$ python -q
>>> import numpy as np
>>> np.set_printoptions(precision=2, suppress=True, linewidth=140)
>>> A = np.load("a.npy")
>>> A
array([[-16.96,  -3.41,  10.04],
       [  2.82,  10.95,  16.5 ],
       [ 13.36,  -1.28, -14.83],
       [  8.45,  -5.34, -17.32],
       [  4.44,  11.42,  15.8 ],
       [-18.1 ,  -6.97,   4.88],
       [-18.11,  -7.67,   3.66],
       [  2.41,  -8.86, -17.77],
       [-10.18,   4.07,  16.73],
       [ 14.83,  11.72,   6.53],
       [ 14.  ,  -0.61, -14.27],
       [-16.78,  -3.08,  10.44],
       [ 17.13,  10.19,   1.68],
       [  6.01,  -6.92, -17.78],
       [ 17.84,   5.51,  -7.18],
       [ 18.1 ,   7.02,  -4.79],
       [-10.5 ,   3.82,  16.59],
       [  0.77,  -9.6 , -17.53],
       [-10.59,   3.75,  16.55],
       [ 13.48,  12.11,   8.47],
       [-17.26, -10.02,  -1.26],
       [-16.01, -11.15,  -4.41],
       [  6.54,  -6.6 , -17.71],
       [-17.54,  -4.66,   8.4 ],
       [ 12.88,  -1.74, -15.2 ],
       [  5.9 ,  -6.99, -17.79],
       [ 16.02,  11.14,   4.38],
       [ 12.94,  12.2 ,   9.15],
       [  9.21,  -4.8 , -17.09]])
>>> cen = A - A.mean(axis=0)
>>> left, s, Vt = np.linalg.svd(cen, full_matrices=False)
>>> (np.sign(left[:, 0]) == np.sign(left[0, 0])).astype(int)
array([1, 1, 0, 0, 1, 1, 1, 0, 1, 0, 0, 1, 0, 0, 0, 0, 1, 0, 1, 0, 1, 1, 0, 1, 0, 0, 0, 0, 0])
>>> np.abs(left[:, 0]).argmax()
np.int64(11)
>>> np.abs(Vt[0]).argmax()
np.int64(0)
